% python3 -q
>>> import numpy as np
>>> from numpy import linalg as LA
>>> np.set_printoptions(precision=1, suppress=True, linewidth=120)
>>> def rnd(a):
...     return np.round(a, 1) + 0
... 
>>> M = np.loadtxt("sample10.csv", delimiter=",")
>>> M
array([[-11.3,  11.6,   5. ,   3.7,  -4.2, -11.7, -11.4,  -9.5,  -1.4,   3.7,   3.4,   1.1],
       [-14.3,   9. ,   5.5,   5.4,  -5.7, -13.9,  -8.2, -11. ,  -1.9,   3.8,   2.7,   1.7],
       [-13.3,  12.9,   5.4,   4.9,  -4.3, -12.2,  -8.3, -10.4,  -1. ,   5.7,   2.1,   3.1],
       [-16.3,  10.4,   4.6,   4.6,  -5.3, -10. ,  -8.8,  -9.5,  -0.9,   5. ,   1.4,   2.7],
       [-14.5,  11.1,   6.7,   4.4,  -4.3, -12.8,  -7.7, -10.8,   0.2,   4. ,   1.9,   0.9],
       [-13.4,   9.6,   3.2,   5.3,  -3.8,  -9.7,  -9.5, -11. ,  -1.6,   4.2,   1.5,   0.4],
       [ -5.5,  -0.3,  -5.1,   7.4, -13.3,   8. ,  13.7,  -6.8,  -6.1,  -4.4,  -5.3, -12.4],
       [ -4.5,   0.9,  -5.7,   8.2, -12. ,   9. ,  13.2,  -4.8,  -4. ,  -2.3,  -3.7, -12.8],
       [-13.8,   9.8,   5.3,   2.6,  -4.6, -10.9,  -9.1,  -9.3,  -2.5,   4.3,   2.8,   4.6],
       [ -3.8,  -0.5,  -5. ,   8. , -14.7,   8.7,  11.9,  -6.9,  -4.8,  -5.7,  -2.9, -12.4],
       [ -4.3,  -1.7,  -5.3,   8. , -14.4,   8.7,  12.5,  -8.1,  -8.3,  -3.5,  -2.2, -11.9],
       [-13.7,  11. ,   5.3,   1.7,  -4.2, -13.3,  -8.6,  -9.7,  -0.6,   4.2,   2.9,   1.5],
       [ -2.8,   1. ,  -4.9,   9.4, -12.1,   6.3,  11.7,  -5.5,  -4.9,  -4.3,  -2.6, -10.9],
       [-13.1,  12.2,   5.1,   5.8,  -3.9, -12. ,  -9. , -10.7,  -1.2,   5.2,   2.6,   1.3],
       [-13.9,  12.2,   5.5,   4.6,  -3. , -10.9, -10.6, -10.7,  -0.4,   4.6,   1.2,   0.2],
       [ -4.3,  -0.1,  -6.9,   8.9, -14.2,   9. ,  11. ,  -7.9,  -5.9,  -4.5,  -3.4, -12.8],
       [ -5.1,   0.4,  -7. ,   8.7, -14. ,   7.9,  14.2,  -7.1,  -7.6,  -4.4,  -3.4, -10.7],
       [-15.2,  12.6,   7.4,   4.8,  -5. , -12.1,  -9.3,  -9.9,  -1.3,   3.7,   2.7,   2.5],
       [ -4.6,  -0.3,  -5.5,  11. , -11.4,   8.1,  12.6,  -7. ,  -6.7,  -3. ,  -1.4, -11.5],
       [ -6.4,   1.8,  -5.7,   7.8, -15. ,   7.5,  10.2,  -6.9,  -4.7,  -3.3,  -3.7, -13.3],
       [-12.8,  10.3,   4.7,   5.5,  -2.9, -11.9,  -9.3,  -9.3,  -1.3,   4.3,   2.7,   1.7]])
>>> x0 = np.array([-1, -1, 3, 1, 3, -2, -3, -1, -2, -3, 2, -1])
>>> (M @ x0).argmax()
np.int64(17)
